$ python3 -q
>>> import numpy as np
>>> np.set_printoptions(precision=1, suppress=True, linewidth=160, sign=" ")
>>> tidy = lambda a: np.round(a, 1) + 0
>>> data = np.loadtxt("dump.csv", delimiter=",")
>>> data
array([[ 2.,  1.,  0.,  0., -3.],
       [-2.,  7.,  1.,  0., -3.],
       [-3.,  3.,  5., -1.,  2.],
       [ 0.,  1.,  1.,  8., -3.],
       [-2.,  1., -3.,  3., 12.]])
>>> B = np.array([[-3, -1, 0], [-1, 2, -1], [-1, -2, -3], [1, 3, -2], [3, 3, 1]])
>>> np.linalg.matrix_rank(np.vstack([data, B.T]))
np.int64(5)
>>> np.einsum("ik,kj->ji", data, B)
array([[-16., -11.,   6.,  -3.,  47.],
       [ -9.,   5.,   2.,  15.,  55.],
       [ -4., -13., -14., -23.,  14.]])
>>> np.einsum("ij,ij->i", data, data)
array([  14.,   63.,   48.,   75.,  167.])
>>> data @ B
array([[-16.,  -9.,  -4.],
       [-11.,   5., -13.],
       [  6.,   2., -14.],
       [ -3.,  15., -23.],
       [ 47.,  55.,  14.]])
>>> B.T @ data.T
array([[-16., -11.,   6.,  -3.,  47.],
       [ -9.,   5.,   2.,  15.,  55.],
       [ -4., -13., -14., -23.,  14.]])
>>> np.linalg.matrix_rank(data @ B)
np.int64(3)
>>> np.vstack([data, B.T]).shape
(8, 5)
>>> left, s, Vt = np.linalg.svd(data, full_matrices=False)
>>> left.shape, s.shape, Vt.shape
((5, 5), (5,), (5, 5))
>>> tidy(Vt @ Vt.T)
array([[ 1.,  0.,  0.,  0.,  0.],
       [ 0.,  1.,  0.,  0.,  0.],
       [ 0.,  0.,  1.,  0.,  0.],
       [ 0.,  0.,  0.,  1.,  0.],
       [ 0.,  0.,  0.,  0.,  1.]])
>>> (s > 1e-8).sum()
np.int64(5)
>>> tidy(np.cumsum(s ** 2) / np.sum(s ** 2))
array([ 0.5,  0.7,  0.9,  1. ,  1. ])
>>> tidy(left.T @ data @ Vt.T)
array([[ 13.7,   0. ,   0. ,   0. ,   0. ],
       [  0. ,   9.2,   0. ,   0. ,   0. ],
       [  0. ,   0. ,   8.4,   0. ,   0. ],
       [  0. ,   0. ,   0. ,   4.6,   0. ],
       [  0. ,   0. ,   0. ,   0. ,   1.4]])
>>> cent = np.sign(np.array([[1, 1, 0, 2], [3, 2, 2, 1], [1, 0, 3, 2], [1, 2, 2, 2]]))
>>> B = (np.tril(cent, -1) + np.eye(4)) @ (np.triu(cent, 1) + np.eye(4))
>>> w = np.array([9, 9, -4, -5])
>>> K = np.rint(B * w @ np.linalg.inv(B)) + 0
>>> K
array([[ -5.,  14.,  14., -14.],
       [ -2.,  24.,   2., -15.],
       [ -2.,  15.,  11., -15.],
       [ -4.,  30.,   4., -21.]])
>>> O, evecs = np.linalg.qr(K[:, :1])[0], np.linalg.qr(K[:, 1:])[0]
>>> s = np.linalg.svd(O.T @ evecs, compute_uv=False)
>>> tidy(np.linalg.norm(O @ O.T - evecs @ evecs.T, 2))
np.float64(1.0)
>>> tidy(s)
array([ 1.])
>>> tidy(np.degrees(np.arccos(s.clip(0, 1))))
array([ 14.4])
>>> x = np.array([-8, -7, -8, -7])
>>> y = K @ x
>>> b, lr = np.zeros(4), 1 / np.linalg.norm(K, 2) ** 2
>>> for i in range(250):
...     b -= lr * K.T @ (K @ b - y)
...     if i % 50 == 0: print(i, round(np.linalg.norm(K @ b - y), 1))
... 
0 32.8
50 15.7
100 15.2
150 14.8
200 14.5
>>> tidy(b)
array([-0.8, -1.2, -3. ,  1.3])
>>> B = np.linalg.inv(K)
>>> tidy(np.linalg.det(K) * B)
array([[-324.,  504.,  504., -504.],
       [ 162.,  603., -162., -423.],
       [ 162.,  423.,   18., -423.],
       [ 324.,  846., -324., -666.]])
>>> (np.abs(B) > 1e-9).astype(int)
array([[ 1,  1,  1,  1],
       [ 1,  1,  1,  1],
       [ 1,  1,  1,  1],
       [ 1,  1,  1,  1]])
>>> tidy(np.linalg.inv(B))
array([[ -5.,  14.,  14., -14.],
       [ -2.,  24.,   2., -15.],
       [ -2.,  15.,  11., -15.],
       [ -4.,  30.,   4., -21.]])
>>> rng = np.random.default_rng(3188)
>>> lab = rng.permutation(4)
>>> lab
array([ 3,  0,  2,  1])
>>> B = K[lab][:, lab]
>>> np.allclose(B, K)
False
>>> B
array([[-21.,  -4.,   4.,  30.],
       [-14.,  -5.,  14.,  14.],
       [-15.,  -2.,  11.,  15.],
       [-15.,  -2.,   2.,  24.]])
>>> tidy(np.sort(np.abs(np.linalg.eigvals(B))))
array([ 4.,  5.,  9.,  9.])
>>> tidy(np.linalg.det(B)), tidy(np.linalg.det(K[lab]))
(np.float64(1620.0), np.float64(1620.0))
>>> np.trace(B)
np.float64(9.0)
>>> (K + K.T) / 2
array([[ -5. ,   6. ,   6. ,  -9. ],
       [  6. ,  24. ,   8.5,   7.5],
       [  6. ,   8.5,  11. ,  -5.5],
       [ -9. ,   7.5,  -5.5, -21. ]])
>>> tidy(np.linalg.matrix_power(K, 2))
array([[ 25.,  56.,  56., -56.],
       [ 18., 128., -18., -47.],
       [ 18.,  47.,  63., -47.],
       [ 36.,  94., -36., -13.]])
>>> K @ K
array([[ 25.,  56.,  56., -56.],
       [ 18., 128., -18., -47.],
       [ 18.,  47.,  63., -47.],
       [ 36.,  94., -36., -13.]])
>>> assert K == K.T
Traceback (most recent call last):
  File "<python-input-50>", line 1, in <module>
    assert K == K.T
           ^^^^^^^^
ValueError: The truth value of an array with more than one element is ambiguous. Use a.any() or a.all()
>>> np.linalg.determinant(K)
Traceback (most recent call last):
  File "<python-input-51>", line 1, in <module>
    np.linalg.determinant(K)
    ^^^^^^^^^^^^^^^^^^^^^
AttributeError: module 'numpy.linalg' has no attribute 'determinant'
>>> tidy(np.abs(np.linalg.eigvals(K)).max())
np.float64(9.0)
>>> E = np.load("a.npy")
>>> E
array([[-14., -19.,   9.,   6.],
       [  0.,   2.,   0.,   0.],
       [  0.,   1.,   1.,   0.],
       [-30., -37.,  18.,  13.]])
>>> tidy(np.abs(np.linalg.eigvals(E)).max())
np.float64(2.0)
>>> tidy(np.linalg.matrix_power(E, 2))
array([[ 16.,  15.,  -9.,  -6.],
       [  0.,   4.,   0.,   0.],
       [  0.,   3.,   1.,   0.],
       [ 30.,  33., -18., -11.]])
>>> E.inv()
Traceback (most recent call last):
  File "<python-input-57>", line 1, in <module>
    E.inv()
    ^^^^^
AttributeError: 'numpy.ndarray' object has no attribute 'inv'
>>> np.allclose(E, E.T)
False
>>> tidy(np.sort(np.abs(np.linalg.eigvals(E))))
array([ 1.,  1.,  2.,  2.])
>>> left, s, Vt = np.linalg.svd(E)
>>> tidy(s)
array([ 58.6,   2. ,   1. ,   0. ])
>>> B = left[:, :1] @ np.diag(s[:1]) @ Vt[:1]
>>> np.linalg.matrix_rank(B)
np.int64(1)
>>> tidy(np.linalg.norm(E - B, 2)), tidy(s[1])
(np.float64(2.0), np.float64(2.0))
>>> B = E[0, 0] * E[1:] - np.outer(E[1:, 0], E[0])
>>> B
array([[  0., -28.,  -0.,  -0.],
       [  0., -14., -14.,  -0.],
       [  0., -52.,  18.,  -2.]])
>>> tidy(E[:, 0] / E[0, 0])
array([ 1. ,  0. ,  0. ,  2.1])
>>> np.linalg.matrix_rank(B), np.linalg.matrix_rank(E)
(np.int64(3), np.int64(4))
>>> m1 = np.load("data.npy")
>>> m1
array([[-0.5, -0.9,  1.1,  1.4,  1.1, -0.2,  0.3,  0.7,  0.5,  0. , -0.4],
       [-2. , -1. ,  0.9,  0.3,  0.8,  0. , -0.4,  0.6,  1.5, -0.1, -1.8],
       [-0.6,  1.2, -0.9,  0.2,  0.8,  0.6,  1.1,  0.4, -0.2, -0.4,  0.1],
       [ 0. ,  1.5,  0. ,  0. ,  0.6, -0.2, -2. , -0.6, -0.6,  0.2,  0.8],
       [ 0.2,  0.6,  0.1, -1.3, -0.8,  1.6, -0.8, -0.1, -0.3, -0.4,  0.3],
       [-1.7, -2.7,  0.4,  0.3, -0.5,  0.4, -0.5,  0.4, -1. ,  1.4,  1.1],
       [-0.8, -1.8,  0.7,  0.3,  0.5,  0.7,  0.1,  1. , -0.4,  0.3,  0.4],
       [-0.7,  0.9,  0.3, -0.1,  0.3, -0.4, -0.1,  2.1,  0.8, -1.7, -0.7],
       [ 0.7,  0.9,  0.7,  1. ,  2.1,  0. ,  0.4, -0.5, -1.8, -0.8,  1.8],
       [-1.3, -1.4, -0.5, -0.3, -1.5, -0.4,  0.2,  0.2,  0. ,  0.2,  0. ],
       [ 0. , -1.5,  1. ,  0.3,  1.4,  0. ,  0.5,  0.9,  1.2, -0.1, -1.2],
       [ 1.9,  0.4, -0.4,  1.1,  0.2,  0.9, -0.5,  0.6, -1.7, -0.3,  1.7],
       [-0.3,  0.8,  1.6, -0.5, -0.1, -1.2,  0.4,  2.1,  2.4,  0.6, -2.4],
       [ 1.2,  1.6,  1. , -0.4, -0.3,  0.1, -0.1,  1.5, -2. ,  0.3,  2.1],
       [ 1.6, -1.2,  0.7, -0.2, -0.1, -0.1,  0.4,  1.2,  0.2, -0.3,  0. ],
       [ 1.1,  0.8, -0.3,  0.2, -0.2,  1.1, -0.8, -0.1, -0.8,  1.9,  0.9],
       [-0.2, -1.4, -2.5,  0. ,  1.4,  0. ,  0.2, -0.4,  1.4, -0.6, -1.5],
       [ 0.6, -0.6, -0.2,  0.5,  1.6,  0.5, -0.3,  1.1,  0.2,  0.6, -0.2],
       [ 1.2, -1.8,  0.5,  0.4,  0.2, -0.5,  0. ,  0.4, -0.5, -0.3,  0.6],
       [-0.2, -1. ,  0.2,  1.9, -0.2, -0.1, -0.2, -1.8, -0.3,  0.1,  0.2]])
>>> w, evecs = np.linalg.eig(K)
>>> tidy(np.prod(w))
np.float64(1620.0)
>>> tidy(np.sort(np.linalg.eigvals(np.linalg.inv(K))))
array([-0.3, -0.2,  0.1,  0.1])
